$ python -q
>>> import numpy as np
>>> from numpy import linalg as LA
>>> np.set_printoptions(precision=2, suppress=True, linewidth=120, sign=" ")
>>> def rnd(a):
...     return np.round(a, 2) + 0
... 
>>> E = np.load("x.npy")
>>> print(rnd(E))
[[ 0.58 -0.05 -0.23  0.32  0.05 -0.14 -0.23 -0.05 -0.32  0.51 -0.05 -0.23]
 [-0.05  0.99 -0.03  0.04  0.01 -0.02 -0.03 -0.01 -0.04  0.06 -0.01 -0.03]
 [-0.23 -0.03  0.87  0.18  0.03 -0.08 -0.13 -0.03 -0.18  0.28 -0.03 -0.13]
 [ 0.32  0.04  0.18  0.75 -0.04  0.11  0.18  0.04  0.25 -0.4   0.04  0.18]
 [ 0.05  0.01  0.03 -0.04  0.99  0.02  0.03  0.01  0.04 -0.06  0.01  0.03]
 [-0.14 -0.02 -0.08  0.11  0.02  0.95 -0.08 -0.02 -0.11  0.17 -0.02 -0.08]
 [-0.23 -0.03 -0.13  0.18  0.03 -0.08  0.87 -0.03 -0.18  0.28 -0.03 -0.13]
 [-0.05 -0.01 -0.03  0.04  0.01 -0.02 -0.03  0.99 -0.04  0.06 -0.01 -0.03]
 [-0.32 -0.04 -0.18  0.25  0.04 -0.11 -0.18 -0.04  0.75  0.4  -0.04 -0.18]
 [ 0.51  0.06  0.28 -0.4  -0.06  0.17  0.28  0.06  0.4   0.38  0.06  0.28]
 [-0.05 -0.01 -0.03  0.04  0.01 -0.02 -0.03 -0.01 -0.04  0.06  0.99 -0.03]
 [-0.23 -0.03 -0.13  0.18  0.03 -0.08 -0.13 -0.03 -0.18  0.28 -0.03  0.87]]
>>> # columns are unit length and at right angles
>>> rnd(E[:, 8] @ E[:, 2])
np.float64(0.0)
>>> rnd(LA.pinv(E))
array([[ 0.58, -0.05, -0.23,  0.32,  0.05, -0.14, -0.23, -0.05, -0.32,  0.51, -0.05, -0.23],
       [-0.05,  0.99, -0.03,  0.04,  0.01, -0.02, -0.03, -0.01, -0.04,  0.06, -0.01, -0.03],
       [-0.23, -0.03,  0.87,  0.18,  0.03, -0.08, -0.13, -0.03, -0.18,  0.28, -0.03, -0.13],
       [ 0.32,  0.04,  0.18,  0.75, -0.04,  0.11,  0.18,  0.04,  0.25, -0.4 ,  0.04,  0.18],
       [ 0.05,  0.01,  0.03, -0.04,  0.99,  0.02,  0.03,  0.01,  0.04, -0.06,  0.01,  0.03],
       [-0.14, -0.02, -0.08,  0.11,  0.02,  0.95, -0.08, -0.02, -0.11,  0.17, -0.02, -0.08],
       [-0.23, -0.03, -0.13,  0.18,  0.03, -0.08,  0.87, -0.03, -0.18,  0.28, -0.03, -0.13],
       [-0.05, -0.01, -0.03,  0.04,  0.01, -0.02, -0.03,  0.99, -0.04,  0.06, -0.01, -0.03],
       [-0.32, -0.04, -0.18,  0.25,  0.04, -0.11, -0.18, -0.04,  0.75,  0.4 , -0.04, -0.18],
       [ 0.51,  0.06,  0.28, -0.4 , -0.06,  0.17,  0.28,  0.06,  0.4 ,  0.38,  0.06,  0.28],
       [-0.05, -0.01, -0.03,  0.04,  0.01, -0.02, -0.03, -0.01, -0.04,  0.06,  0.99, -0.03],
       [-0.23, -0.03, -0.13,  0.18,  0.03, -0.08, -0.13, -0.03, -0.18,  0.28, -0.03,  0.87]])
>>> rnd(E.T @ E)
array([[ 1.,  0.,  0.,  0.,  0.,  0.,  0.,  0.,  0.,  0.,  0.,  0.],
       [ 0.,  1.,  0.,  0.,  0.,  0.,  0.,  0.,  0.,  0.,  0.,  0.],
       [ 0.,  0.,  1.,  0.,  0.,  0.,  0.,  0.,  0.,  0.,  0.,  0.],
       [ 0.,  0.,  0.,  1.,  0.,  0.,  0.,  0.,  0.,  0.,  0.,  0.],
       [ 0.,  0.,  0.,  0.,  1.,  0.,  0.,  0.,  0.,  0.,  0.,  0.],
       [ 0.,  0.,  0.,  0.,  0.,  1.,  0.,  0.,  0.,  0.,  0.,  0.],
       [ 0.,  0.,  0.,  0.,  0.,  0.,  1.,  0.,  0.,  0.,  0.,  0.],
       [ 0.,  0.,  0.,  0.,  0.,  0.,  0.,  1.,  0.,  0.,  0.,  0.],
       [ 0.,  0.,  0.,  0.,  0.,  0.,  0.,  0.,  1.,  0.,  0.,  0.],
       [ 0.,  0.,  0.,  0.,  0.,  0.,  0.,  0.,  0.,  1.,  0.,  0.],
       [ 0.,  0.,  0.,  0.,  0.,  0.,  0.,  0.,  0.,  0.,  1.,  0.],
       [ 0.,  0.,  0.,  0.,  0.,  0.,  0.,  0.,  0.,  0.,  0.,  1.]])
>>> print(rnd(E @ E.T))
[[ 1.  0.  0.  0.  0.  0.  0.  0.  0.  0.  0.  0.]
 [ 0.  1.  0.  0.  0.  0.  0.  0.  0.  0.  0.  0.]
 [ 0.  0.  1.  0.  0.  0.  0.  0.  0.  0.  0.  0.]
 [ 0.  0.  0.  1.  0.  0.  0.  0.  0.  0.  0.  0.]
 [ 0.  0.  0.  0.  1.  0.  0.  0.  0.  0.  0.  0.]
 [ 0.  0.  0.  0.  0.  1.  0.  0.  0.  0.  0.  0.]
 [ 0.  0.  0.  0.  0.  0.  1.  0.  0.  0.  0.  0.]
 [ 0.  0.  0.  0.  0.  0.  0.  1.  0.  0.  0.  0.]
 [ 0.  0.  0.  0.  0.  0.  0.  0.  1.  0.  0.  0.]
 [ 0.  0.  0.  0.  0.  0.  0.  0.  0.  1.  0.  0.]
 [ 0.  0.  0.  0.  0.  0.  0.  0.  0.  0.  1.  0.]
 [ 0.  0.  0.  0.  0.  0.  0.  0.  0.  0.  0.  1.]]
>>> ev, evecs = LA.eigh(E)
>>> x = np.array([-3, -3, 0, 3, -3, 2, -1, -2, 1, -2, -1, 3])
>>> print(rnd(evecs * np.abs(ev) @ evecs.T))
[[ 1.  0.  0.  0.  0.  0.  0.  0.  0.  0.  0.  0.]
 [ 0.  1.  0.  0.  0.  0.  0.  0.  0.  0.  0.  0.]
 [ 0.  0.  1.  0.  0.  0.  0.  0.  0.  0.  0.  0.]
 [ 0.  0.  0.  1.  0.  0.  0.  0.  0.  0.  0.  0.]
 [ 0.  0.  0.  0.  1.  0.  0.  0.  0.  0.  0.  0.]
 [ 0.  0.  0.  0.  0.  1.  0.  0.  0.  0.  0.  0.]
 [ 0.  0.  0.  0.  0.  0.  1.  0.  0.  0.  0.  0.]
 [ 0.  0.  0.  0.  0.  0.  0.  1.  0.  0.  0.  0.]
 [ 0.  0.  0.  0.  0.  0.  0.  0.  1.  0.  0.  0.]
 [ 0.  0.  0.  0.  0.  0.  0.  0.  0.  1.  0.  0.]
 [ 0.  0.  0.  0.  0.  0.  0.  0.  0.  0.  1.  0.]
 [ 0.  0.  0.  0.  0.  0.  0.  0.  0.  0.  0.  1.]]
>>> rnd(LA.eigvalsh(E[1:, 1:]))
array([-0.58,  1.  ,  1.  ,  1.  ,  1.  ,  1.  ,  1.  ,  1.  ,  1.  ,  1.  ,  1.  ])
>>> rnd(evecs * np.maximum(ev, 0) @ evecs.T)
array([[ 0.79, -0.02, -0.12,  0.16,  0.02, -0.07, -0.12, -0.02, -0.16,  0.26, -0.02, -0.12],
       [-0.02,  1.  , -0.01,  0.02,  0.  , -0.01, -0.01,  0.  , -0.02,  0.03,  0.  , -0.01],
       [-0.12, -0.01,  0.94,  0.09,  0.01, -0.04, -0.06, -0.01, -0.09,  0.14, -0.01, -0.06],
       [ 0.16,  0.02,  0.09,  0.87, -0.02,  0.05,  0.09,  0.02,  0.13, -0.2 ,  0.02,  0.09],
       [ 0.02,  0.  ,  0.01, -0.02,  1.  ,  0.01,  0.01,  0.  ,  0.02, -0.03,  0.  ,  0.01],
       [-0.07, -0.01, -0.04,  0.05,  0.01,  0.98, -0.04, -0.01, -0.05,  0.09, -0.01, -0.04],
       [-0.12, -0.01, -0.06,  0.09,  0.01, -0.04,  0.94, -0.01, -0.09,  0.14, -0.01, -0.06],
       [-0.02,  0.  , -0.01,  0.02,  0.  , -0.01, -0.01,  1.  , -0.02,  0.03,  0.  , -0.01],
       [-0.16, -0.02, -0.09,  0.13,  0.02, -0.05, -0.09, -0.02,  0.87,  0.2 , -0.02, -0.09],
       [ 0.26,  0.03,  0.14, -0.2 , -0.03,  0.09,  0.14,  0.03,  0.2 ,  0.69,  0.03,  0.14],
       [-0.02,  0.  , -0.01,  0.02,  0.  , -0.01, -0.01,  0.  , -0.02,  0.03,  1.  , -0.01],
       [-0.12, -0.01, -0.06,  0.09,  0.01, -0.04, -0.06, -0.01, -0.09,  0.14, -0.01,  0.94]])
